% ipython --no-banner

In [1]: import numpy as np

In [2]: import numpy.linalg as la

In [3]: np.set_printoptions(suppress=True, linewidth=120)

In [4]: def rnd(a):
   ...:     return np.round(a, 1) + 0
   ...: 

In [5]: K = np.loadtxt("case3.csv", delimiter=",")

In [6]: print(K)
[[ 1.  3.  1.]
 [ 0. -2.  0.]
 [-2. -2. -2.]]

In [7]: Y = K[0, 0] * K[1:] - np.outer(K[1:, 0], K[0])

In [8]: print(Y)
[[ 0. -2.  0.]
 [ 0.  4.  0.]]

In [9]: print(la.matrix_rank(Y), la.matrix_rank(K))
1 2

In [10]: print(np.flatnonzero(~Y.round(6).any(axis=1)))
[]

In [11]: r0, g = Y[1], Y[0]

In [12]: print(r0 @ r0)
16.0

In [13]: print(r0 @ g)
-8.0

In [14]: p = (r0 @ g) / (r0 @ r0) * r0

In [15]: print(rnd(la.norm(r0 + g) ** 2 + la.norm(r0 - g) ** 2))
40.0

In [16]: print(p)
[-0. -2. -0.]

In [17]: print(np.outer(r0, g))
[[ 0. -0.  0.]
 [ 0. -8.  0.]
 [ 0. -0.  0.]]

In [18]: Uu, sig, vt = la.svd(K)

In [19]: print(rnd(sig))
[4.9 1.7 0. ]

In [20]: print(np.argmax(sig[:-1] / (sig[1:] + 1e-6)) + 1)
2

In [21]: Y = Uu[:, :2] @ np.diag(sig[:2]) @ vt[:2]

In [22]: print(rnd(la.norm(K - Y, 2)), rnd(sig[2]))
0.0 0.0

In [23]: print(la.matrix_rank(Y))
2

In [24]: print(rnd(np.abs(K - Y).max()))
0.0

In [25]: print(rnd(Y))
[[ 1.  3.  1.]
 [ 0. -2.  0.]
 [-2. -2. -2.]]

In [26]: print(rnd(la.norm(K - Y) / la.norm(K)))
0.0

In [27]: Uu, sig, vt = la.svd(K)

In [28]: vecs = vt[:(sig > 1e-8).sum()]

In [29]: rng = np.random.default_rng(351)

In [30]: vec = K[2] + 4 * K[0] + rng.integers(2) * np.eye(3)[0]

In [31]: print(vec)
[ 3. 10.  2.]

In [32]: print(np.allclose(vecs.T @ vecs @ vec, vec))
False

In [33]: print(rnd(vecs.T @ vecs))
[[0.5 0.  0.5]
 [0.  1.  0. ]
 [0.5 0.  0.5]]

In [34]: print(rnd(la.norm(vec - vecs.T @ vecs @ vec)))
0.7

In [35]: data = np.load("m.npy")

In [36]: print(data)
[[ 1  1 -1 -1 -1 -1  1  1]
 [ 1  1 -1 -1  1  1 -1 -1]
 [ 1 -1  1 -1  1 -1  1 -1]]

In [37]: Uu, sig, vt = la.svd(data, full_matrices=False)

In [38]: print(rnd(np.sqrt((sig ** 2).sum())), rnd(la.norm(data)))
4.9 4.9

In [39]: print(rnd(sig))
[2.8 2.8 2.8]

In [40]: print((sig > 1e-8).sum())
3

In [41]: print(rnd(sig / sig[0]))
[1. 1. 1.]

In [42]: print(rnd(np.cumsum(sig ** 2) / np.sum(sig ** 2)))
[0.3 0.7 1. ]

In [43]: Y = data[0, 0] * data[1:] - np.outer(data[1:, 0], data[0])

In [44]: print(Y)
[[ 0  0  0  0  2  2 -2 -2]
 [ 0 -2  2  0  2  0  0 -2]]

In [45]: print(data[:, 0] / data[0, 0])
[1. 1. 1.]

In [46]: A = np.load("x.npy")

In [47]: print(rnd(A))
[[-1.3 -2.3 -0.4 -2.   0.2  1.1  1.9]
 [-0.7 -0.4 -1.9  0.1 -2.4  1.6 -1.9]
 [-2.8 -0.5 -0.6  0.1  0.2 -2.6 -0.8]
 [ 1.7 -2.7  1.3 -0.3 -0.8 -1.2 -1.4]
 [-0.7  1.4  1.8 -2.8  0.   0.5 -1.6]
 [-1.7 -0.8  2.3  2.1  0.4  1.7 -0.5]
 [-0.4  0.7  1.3  0.1 -3.1 -0.8  1.8]]

In [48]: labels = rng.permutation(7)

In [49]: print(labels)
[6 5 4 3 1 0 2]

In [50]: Y = A[labels][:, labels]

In [51]: print(rnd(np.trace(Y)))
1.0

In [52]: print(rnd(np.diag(Y)))
[ 1.8  1.7  0.  -0.3 -0.4 -1.3 -0.6]

In [53]: print(np.allclose(Y, A))
False

In [54]: C2 = A.T @ A

In [55]: print(np.allclose(C2, C2.T))
True

In [56]: print(rnd(C2))
[[16.  0.  0.  0.  0.  0.  0.]
 [ 0. 16.  0.  0.  0.  0.  0.]
 [ 0.  0. 16.  0.  0.  0.  0.]
 [ 0.  0.  0. 16.  0.  0.  0.]
 [ 0.  0.  0.  0. 16.  0.  0.]
 [ 0.  0.  0.  0.  0. 16.  0.]
 [ 0.  0.  0.  0.  0.  0. 16.]]

In [57]: print(rnd(la.eigvalsh(C2)[::-1]))
[16. 16. 16. 16. 16. 16. 16.]

In [58]: print(rnd(la.svd(A, compute_uv=False) ** 2))
[16. 16. 16. 16. 16. 16. 16.]

In [59]: print(la.matrix_rank(C2))
7

In [60]: r0 = np.array([0, 0, 1, 1, 0, 0, 2])

In [61]: Y = A + np.outer(r0, np.eye(7)[6])

In [62]: print(rnd(Y))
[[-1.3 -2.3 -0.4 -2.   0.2  1.1  1.9]
 [-0.7 -0.4 -1.9  0.1 -2.4  1.6 -1.9]
 [-2.8 -0.5 -0.6  0.1  0.2 -2.6  0.2]
 [ 1.7 -2.7  1.3 -0.3 -0.8 -1.2 -0.4]
 [-0.7  1.4  1.8 -2.8  0.   0.5 -1.6]
 [-1.7 -0.8  2.3  2.1  0.4  1.7 -0.5]
 [-0.4  0.7  1.3  0.1 -3.1 -0.8  3.8]]

In [63]: print(la.matrix_rank(Y - A))
1

In [64]: W0 = np.load("w.npy")

In [65]: print(W0)
[[ 4  4  4  2  2 -2  0]
 [ 4  4  4  2  2 -2  0]
 [ 4  4  4  2  2 -2  0]
 [ 2  2  2  1  1 -1  0]
 [ 2  2  2  1  1 -1  0]
 [-2 -2 -2 -1 -1  1  0]
 [ 0  0  0  0  0  0  0]]

In [66]: Y = W0 + rng.integers(-2, 3, (7, 1)) @ rng.integers(-2, 3, (1, 7))

In [67]: print(Y)
[[ 4  4  4  2  2 -2  0]
 [ 6  2  4  4  3  0 -2]
 [ 0  8  4 -2  0 -6  4]
 [-2  6  2 -3 -1 -5  4]
 [-2  6  2 -3 -1 -5  4]
 [ 0 -4 -2  1  0  3 -2]
 [ 2 -2  0  2  1  2 -2]]

In [68]: print(Y - W0)
[[ 0  0  0  0  0  0  0]
 [ 2 -2  0  2  1  2 -2]
 [-4  4  0 -4 -2 -4  4]
 [-4  4  0 -4 -2 -4  4]
 [-4  4  0 -4 -2 -4  4]
 [ 2 -2  0  2  1  2 -2]
 [ 2 -2  0  2  1  2 -2]]

In [69]: print(np.abs(Y - W0).sum(axis=1))
[ 0 11 22 22 22 11 11]

In [70]: print(la.matrix_rank(Y - W0, tol=1e-8))
1

In [71]: print(rnd(la.svd(Y - W0, compute_uv=False)))
[17.7  0.   0.   0.   0.   0.   0. ]

In [72]: Uu, sig, vt = la.svd(W0, full_matrices=False)

In [73]: print(rnd(vt @ vt.T))
[[1. 0. 0. 0. 0. 0. 0.]
 [0. 1. 0. 0. 0. 0. 0.]
 [0. 0. 1. 0. 0. 0. 0.]
 [0. 0. 0. 1. 0. 0. 0.]
 [0. 0. 0. 0. 1. 0. 0.]
 [0. 0. 0. 0. 0. 1. 0.]
 [0. 0. 0. 0. 0. 0. 1.]]

In [74]: print(np.allclose(Uu * sig @ vt, W0))
True

In [75]: print(rnd(sig))
[15.  0.  0.  0.  0.  0.  0.]

In [76]: print(Uu.shape, sig.shape, vt.shape)
(7, 7) (7,) (7, 7)

In [77]: print(rnd(np.sqrt((sig ** 2).sum())), rnd(la.norm(W0)))
15.0 15.0

In [78]: print(np.abs(Uu[:, 0]).round(6).argmax())
0

In [79]: print(rnd(np.abs(vt[0])))
[0.5 0.5 0.5 0.3 0.3 0.3 0. ]

In [80]: print(rnd(Uu.T @ Uu))
[[1. 0. 0. 0. 0. 0. 0.]
 [0. 1. 0. 0. 0. 0. 0.]
 [0. 0. 1. 0. 0. 0. 0.]
 [0. 0. 0. 1. 0. 0. 0.]
 [0. 0. 0. 0. 1. 0. 0.]
 [0. 0. 0. 0. 0. 1. 0.]
 [0. 0. 0. 0. 0. 0. 1.]]

In [81]: J = np.load("data.npy")

In [82]: print(J)
[[2 2 2]
 [2 4 4]
 [2 4 6]]

In [83]: print(J @ J)
[[12 20 24]
 [20 36 44]
 [24 44 56]]

In [84]: print((J - J.T) / 2)
[[0. 0. 0.]
 [0. 0. 0.]
 [0. 0. 0.]]

In [85]: print((J + J.T) / 2)
[[2. 2. 2.]
 [2. 4. 4.]
 [2. 4. 6.]]

In [86]: la.determinant(J)
AttributeError: module 'numpy.linalg' has no attribute 'determinant'


In [87]: print(la.matrix_power(J, 3))
[[112 200 248]
 [200 360 448]
 [248 448 560]]

In [88]: print(rnd(np.abs(la.eigvals(J)).max()))
10.1

In [89]: print(np.allclose(J, J.T))
True

In [90]: print(np.allclose(J @ J.T, J.T @ J))
True

In [91]: print(np.trace(J))
12

In [92]: print(rnd(la.det(J.T)))
8.0

In [93]: ev, vecs = la.eigvalsh(W0)
ValueError: too many values to unpack (expected 2)


In [94]: ev, vecs = la.eigh(W0)

In [95]: print(rnd(la.eigvalsh(W0 + -2 * np.eye(7))))
[-2. -2. -2. -2. -2. -2. 13.]

In [96]: print(rnd(ev.sum()), np.trace(W0))
15.0 15

In [97]: print(np.unique(ev.round(6) + 0, return_counts=True)[1])
[6 1]

In [98]: print(rnd(np.abs(vecs[:, -1])))
[0.5 0.5 0.5 0.3 0.3 0.3 0. ]

In [99]: print(rnd(ev))
[ 0.  0.  0.  0.  0.  0. 15.]

In [100]: print(rnd(la.eigvalsh(W0 @ W0)))
[  0.   0.   0.   0.   0.   0. 225.]

In [101]: L = la.cholesky(J)

In [102]: print(rnd(L))
[[1.4 0.  0. ]
 [1.4 1.4 0. ]
 [1.4 1.4 1.4]]

In [103]: print(rnd(L @ L.T))
[[2. 2. 2.]
 [2. 4. 4.]
 [2. 4. 6.]]

In [104]: print(rnd(J / np.sqrt(np.outer(np.diag(J), np.diag(J)))))
[[1.  0.7 0.6]
 [0.7 1.  0.8]
 [0.6 0.8 1. ]]

In [105]: print(rnd(np.prod(np.diag(L)) ** 2), rnd(la.det(J)))
8.0 8.0

In [106]: print(rnd(np.diag(L) ** 2))
[2. 2. 2.]

In [107]: mat = np.load("arr.npy")

In [108]: print(mat)
[[-4 -8  0  0  9  0  0  0]
 [ 2 -6  0  1  8  0  0  0]
 [ 0  0 -5  0  0 -7 -6 -1]
 [ 2  4  0 -1 -1  0  0  0]
 [ 6  2  0 -2  3  0  0  0]
 [ 0  0  3  0  0 -7  9 -4]
 [ 0  0 -2  0  0 -7 -1  2]
 [ 0  0 -9  0  0  3  5  7]]

In [109]: W1 = np.array([[0, -1, 2],
     ...:     [3, -2, 0],
     ...:     [1, -3, 2],
     ...:     [1, 0, -2],
     ...:     [3, -1, -1],
     ...:     [0, 1, 3],
     ...:     [3, 2, 0],
     ...:     [1, 2, -2]])

In [110]: coef = np.array([-1, 1, -3])

In [111]: H = np.maximum(mat @ W1 + coef, 0)

In [112]: print(H)
[[ 2 12  0]
 [ 6  3  0]
 [ 0  0  0]
 [ 7  0  4]
 [12  0 10]
 [25  0  0]
 [ 0  2  0]
 [12 55  0]]

In [113]: print((H > 0).astype(int))
[[1 1 0]
 [1 1 0]
 [0 0 0]
 [1 0 1]
 [1 0 1]
 [1 0 0]
 [0 1 0]
 [1 1 0]]

In [114]: print(rnd((H > 0).mean(axis=0)))
[0.8 0.5 0.2]

In [115]: print(la.matrix_rank(H))
3

In [116]: cent = np.array([[1, 3], [2, 1], [3, 3]])

In [117]: print((H @ cent).round(6).argmax(axis=1))
[0 1 0 1 1 1 0 0]

In [118]: print(H @ cent)
[[ 26  18]
 [ 12  21]
 [  0   0]
 [ 19  33]
 [ 42  66]
 [ 25  75]
 [  4   2]
 [122  91]]

In [119]: vec = np.array([-2, 1, -2])

In [120]: target = H @ vec

In [121]: coef, lr = np.zeros(3), 1 / la.norm(H, 2) ** 2

In [122]: for i in range(10):
     ...:     coef -= lr * H.T @ (H @ coef - target)
     ...:     if i % 2 == 0: print(i, round(la.norm(H @ coef - target), 1))
     ...: 
0 57.2
2 34.4
4 22.1
6 15.8
8 12.8

In [123]: print(rnd(la.cond(H)))
6.2

In [124]: print(rnd(coef))
[-2.1  1.  -0.8]

In [125]: Y = J + rng.integers(-2, 3, (3, 1)) @ rng.integers(-2, 3, (1, 3))

In [126]: print(Y)
[[3 3 3]
 [1 3 3]
 [4 6 8]]

In [127]: print(Y - J)
[[ 1  1  1]
 [-1 -1 -1]
 [ 2  2  2]]

In [128]: hat = np.triu(np.array([[1, 3, 2], [-2, 3, -1], [1, -3, 1]]), 1) + np.eye(3)

In [129]: Y = hat @ J @ la.inv(hat)

In [130]: print(la.matrix_rank(Y))
3

In [131]: print(np.trace(Y), np.trace(J))
12.0 12

In [132]: print(la.matrix_power(mat, 2))
[[  54   98    0  -26  -73    0    0    0]
 [  30   40    0  -23   -7    0    0    0]
 [   0    0   25    0    0  123  -32   14]
 [  -8  -46    0    7   48    0    0    0]
 [  -6  -62    0   -2   81    0    0    0]
 [   0    0  -18    0    0  -47 -110   15]
 [   0    0  -27    0    0   76  -40   42]
 [   0    0  -19    0    0   28  111   56]]

In [133]: print((mat + mat.T) / 2)
[[-4.  -3.   0.   1.   7.5  0.   0.   0. ]
 [-3.  -6.   0.   2.5  5.   0.   0.   0. ]
 [ 0.   0.  -5.   0.   0.  -2.  -4.  -5. ]
 [ 1.   2.5  0.  -1.  -1.5  0.   0.   0. ]
 [ 7.5  5.   0.  -1.5  3.   0.   0.   0. ]
 [ 0.   0.  -2.   0.   0.  -7.   1.  -0.5]
 [ 0.   0.  -4.   0.   0.   1.  -1.   3.5]
 [ 0.   0.  -5.   0.   0.  -0.5  3.5  7. ]]

In [134]: print((mat - mat.T) / 2)
[[ 0.  -5.   0.  -1.   1.5  0.   0.   0. ]
 [ 5.   0.   0.  -1.5  3.   0.   0.   0. ]
 [ 0.   0.   0.   0.   0.  -5.  -2.   4. ]
 [ 1.   1.5  0.   0.   0.5  0.   0.   0. ]
 [-1.5 -3.   0.  -0.5  0.   0.   0.   0. ]
 [ 0.   0.   5.   0.   0.   0.   8.  -3.5]
 [ 0.   0.   2.   0.   0.  -8.   0.  -1.5]
 [ 0.   0.  -4.   0.   0.   3.5  1.5  0. ]]

In [135]: print(rnd(np.abs(la.eigvals(mat)).max()))
11.9

In [136]: print(rnd(np.sort(np.abs(la.eigvals(mat)))))
[ 1.4  2.9  5.2  5.5  9.4 10.6 10.6 11.9]

In [137]: print(np.allclose(mat, mat.T))
False

In [138]: print(mat @ mat)
[[  54   98    0  -26  -73    0    0    0]
 [  30   40    0  -23   -7    0    0    0]
 [   0    0   25    0    0  123  -32   14]
 [  -8  -46    0    7   48    0    0    0]
 [  -6  -62    0   -2   81    0    0    0]
 [   0    0  -18    0    0  -47 -110   15]
 [   0    0  -27    0    0   76  -40   42]
 [   0    0  -19    0    0   28  111   56]]
